% ipython --no-banner

In [1]: import numpy as np

In [2]: np.set_printoptions(suppress=True, linewidth=200)

In [3]: M = np.load("sample18.npy")

In [4]: M
Out[4]: 
array([[1., 5., 0., 0., 0.],
       [5., 1., 5., 0., 0.],
       [0., 5., 0., 5., 0.],
       [0., 0., 5., 2., 5.],
       [0., 0., 0., 5., 2.]])

In [5]: [round(float(np.linalg.det(M[:i, :i])), 2) + 0 for i in range(1, 6)]
Out[5]: [1.0, -24.0, -25.0, 550.0, 1725.0]

In [6]: np.all(np.linalg.eigvalsh(M) > 0)
Out[6]: np.False_

In [7]: m1 = np.load("layer13.npy")

In [8]: m1
Out[8]: 
array([[-1. , -0.2, -0.5, -0.4, -0.6],
       [ 6.5,  0.2,  2.2,  0.5, -0.3],
       [-3. ,  0.7,  1. , -1.3, -0.8],
       [ 4. , -0.6,  1.1,  1.6,  0.4],
       [12.5,  0.4,  0.8, -0.2,  0.2],
       [-6.5, -0.1, -0.2, -1. ,  0.3]])

In [9]: out = np.c_[m1[:, :2] @ np.array([[3, 2], [1, 1]]), np.array([6, 3, 8, 5, 7, 0])]

In [10]: out
Out[10]: 
array([[ -3.2,  -2.2,   6. ],
       [ 19.7,  13.2,   3. ],
       [ -8.3,  -5.3,   8. ],
       [ 11.4,   7.4,   5. ],
       [ 37.9,  25.4,   7. ],
       [-19.6, -13.1,   0. ]])

In [11]: np.round(np.linalg.lstsq(m1, out[:, 0])[0], 4) + 0
Out[11]: array([3., 1., 0., 0., 0.])

In [12]: np.round(np.linalg.norm(np.linalg.qr(m1)[0].T @ out, axis=0) ** 2 / ((out ** 2).sum(axis=0) + 1e-12), 4)
Out[12]: array([1.    , 1.    , 0.7704])

In [13]: x0 = np.array([-2, 2, 2])

In [14]: h = np.maximum(out @ x0, 0)

In [15]: np.round(np.maximum(out @ (3 * x0), 0), 4)
Out[15]: array([42.,  0., 66.,  6.,  0., 39.])

In [16]: out * (h > 1e-9)[:, None]
Out[16]: 
array([[ -3.2,  -2.2,   6. ],
       [  0. ,   0. ,   0. ],
       [ -8.3,  -5.3,   8. ],
       [ 11.4,   7.4,   5. ],
       [  0. ,   0. ,   0. ],
       [-19.6, -13.1,   0. ]])

In [17]: np.round(out.T @ h, 4)
Out[17]: array([-459.4, -302.9,  270. ])

In [18]: np.round(np.maximum(out @ x0, 0) - np.maximum(-out @ x0, 0), 4)
Out[18]: array([ 14.,  -7.,  22.,   2., -11.,  13.])

In [19]: arr = np.array([[0, 8, 2, 8, 5, 9, 2, 9],
    ...:     [8, 9, 6, 0, 0, 4, 2, 9],
    ...:     [2, 4, 9, 1, 2, 4, 8, 0],
    ...:     [9, 2, 2, 9, 7, 2, 6, 0],
    ...:     [5, 7, 1, 9, 4, 7, 0, 7]])

In [20]: arr[:, 7] = 5 * arr[:, 3]

In [21]: arr
Out[21]: 
array([[ 0,  8,  2,  8,  5,  9,  2, 40],
       [ 8,  9,  6,  0,  0,  4,  2,  0],
       [ 2,  4,  9,  1,  2,  4,  8,  5],
       [ 9,  2,  2,  9,  7,  2,  6, 45],
       [ 5,  7,  1,  9,  4,  7,  0, 45]])

In [22]: def softmax(z):
    ...:     e = np.exp(z - z.max(axis=-1, keepdims=True))
    ...:     return e / e.sum(axis=-1, keepdims=True)
    ...: 

In [23]: np.round(softmax(arr).sum(axis=1), 4)
Out[23]: array([1., 1., 1., 1., 1.])

In [24]: att = arr @ arr.T / np.sqrt(8)

In [25]: softmax(att).round(6).argmax(axis=1)
Out[25]: array([4, 1, 3, 3, 4])

In [26]: np.round(softmax(att), 4) + 0
Out[26]: 
array([[0.    , 0.    , 0.    , 0.    , 1.    ],
       [0.    , 1.    , 0.    , 0.    , 0.    ],
       [0.0001, 0.    , 0.    , 0.9999, 0.    ],
       [0.    , 0.    , 0.    , 1.    , 0.    ],
       [0.    , 0.    , 0.    , 0.    , 1.    ]])

In [27]: F = np.load("arr.npy")

In [28]: F
Out[28]: 
array([[-2, -4, -3, -4],
       [-4,  6,  3,  2],
       [-3,  3, -6, -1],
       [-4,  2, -1, -4]])

In [29]: evals, vecs = np.linalg.eigh(F)

In [30]: x0 = np.array([1, 2, 1, -4])

In [31]: np.abs(F).sum(axis=1).max(), round(float(np.abs(evals).max()), 4)
Out[31]: (np.int64(15), 9.471)

In [32]: np.round(vecs * np.maximum(evals, 0) @ vecs.T, 4)
Out[32]: 
array([[ 1.7919, -3.4501, -0.9536, -0.9735],
       [-3.4501,  6.6428,  1.836 ,  1.8744],
       [-0.9536,  1.836 ,  0.5074,  0.5181],
       [-0.9735,  1.8744,  0.5181,  0.5289]])
